% python3 -q
>>> import numpy as np
>>> import numpy.linalg as la
>>> np.set_printoptions(precision=2, suppress=True, linewidth=100)
>>> K = np.loadtxt("x.csv", delimiter=",")
>>> K
array([[1., 0.],
       [0., 0.]])
>>> (K - K.T) / 2
array([[0., 0.],
       [0., 0.]])
>>> round(float(la.det(K)), 2)
0.0
>>> np.allclose(K @ K.T, K.T @ K)
True
>>> np.sort(np.abs(la.eigvals(K)))
array([0., 1.])
>>> np.trace(K)
np.float64(1.0)
>>> w, evecs = la.eigh(K)
>>> w.sum(), np.trace(K)
(np.float64(1.0), np.float64(1.0))
>>> evecs.T @ K @ evecs
array([[0., 0.],
       [0., 1.]])
>>> (w > 1e-8).sum(), (w < -1e-8).sum()
(np.int64(1), np.int64(0))
>>> la.eigvalsh(K @ K)
array([0., 1.])
>>> np.abs(evecs[:, -1]).round(6).argmax()
np.int64(0)
>>> rng = np.random.default_rng(597975)
>>> idx = rng.permutation(2)
>>> idx
array([0, 1])
>>> Y = K[idx][:, idx]
>>> np.allclose(Y, K)
True
>>> round(la.det(Y), 2), round(float(la.det(K[idx])), 2)
(np.float64(0.0), 0.0)
>>> A = np.loadtxt("layer13.csv", delimiter=",")
>>> A
array([[ -0.59,   5.09,   2.21,  -5.75,   4.36,   4.58],
       [  0.61,   2.06,  -0.13,   2.69,  -0.66,  -0.96],
       [ -2.26,   0.87, -10.39,  18.46, -16.65,   6.61],
       [  0.02,   4.05,   1.89,  -4.66,   3.36,   4.61],
       [  1.34,   2.1 ,   1.84,  -2.4 ,   2.32,   2.12],
       [-11.76,  18.73,  -1.76,   0.39,   5.22,  -7.54],
       [ -3.9 ,   8.75,   0.54,   1.05,   3.68,  -7.19],
       [ -0.72,   1.  ,  -5.64,  15.2 ,  -9.45,  -4.97],
       [  8.12,  -5.64,   5.24,  -8.83,   3.53,  10.85],
       [  6.95,  -5.08,   3.58,   1.71,   1.34,  -5.6 ],
       [ -6.73,  11.08,  -2.65,   6.56,   0.06,  -9.  ],
       [ -1.81,   3.03,  -4.83,  11.23,  -7.22,  -1.88],
       [  6.25,  -4.93,   1.79,   1.58,  -1.28,   1.43],
       [ 14.33, -11.76,  10.7 , -11.14,   8.67,   1.17],
       [ -3.53,   5.4 ,  -5.12,   8.29,  -6.47,   2.9 ],
       [  4.28,  -6.91,  -7.42,  18.12, -16.09,   4.17],
       [ -9.74,  14.58,  -4.32,   4.72,  -0.7 ,  -2.41],
       [ -8.81,  14.13,  -2.87,  -1.13,   1.26,   4.81],
       [-10.38,  13.76,  -7.35,  15.43,  -5.65, -12.44],
       [ -8.76,  15.38,   0.03,  -0.56,   6.24,  -8.9 ],
       [ -2.38,   6.39,   0.04,   1.11,   1.75,  -2.87]])
>>> [round(float(x), 2) for x in la.svd(A, compute_uv=False)[:3]]
[61.04, 47.96, 23.16]
>>> round(float(la.norm(A, 2) / la.norm(A)), 2)
0.75
>>> np.argsort(-la.norm(A, axis=0).round(6), kind="stable")[:3]
array([1, 3, 4])
>>> W1 = np.array([[3, 3], [0, 3], [3, 2], [0, 3], [2, 0], [0, 1]])
>>> c = np.array([-2, -3])
>>> act = np.maximum(A @ W1 + c, 0)
>>> (act > 0).mean(axis=0)
array([0.33, 0.9 ])
>>> (act > 0).astype(int)
array([[1, 1],
       [0, 1],
       [0, 1],
       [1, 1],
       [1, 1],
       [0, 1],
       [0, 1],
       [0, 1],
       [1, 0],
       [1, 1],
       [0, 1],
       [0, 1],
       [1, 1],
       [1, 0],
       [0, 1],
       [0, 1],
       [0, 1],
       [0, 1],
       [0, 1],
       [0, 1],
       [0, 1]])
>>> basis = np.array([[-2, -1], [0, 2]])
>>> W1 @ basis
array([[-6,  3],
       [ 0,  6],
       [-6,  1],
       [ 0,  6],
       [-4, -2],
       [ 0,  2]])
>>> (act @ basis).round(6).argmax(axis=1)
array([1, 1, 1, 1, 1, 1, 1, 1, 1, 1, 1, 1, 1, 1, 1, 1, 1, 1, 1, 1, 1])
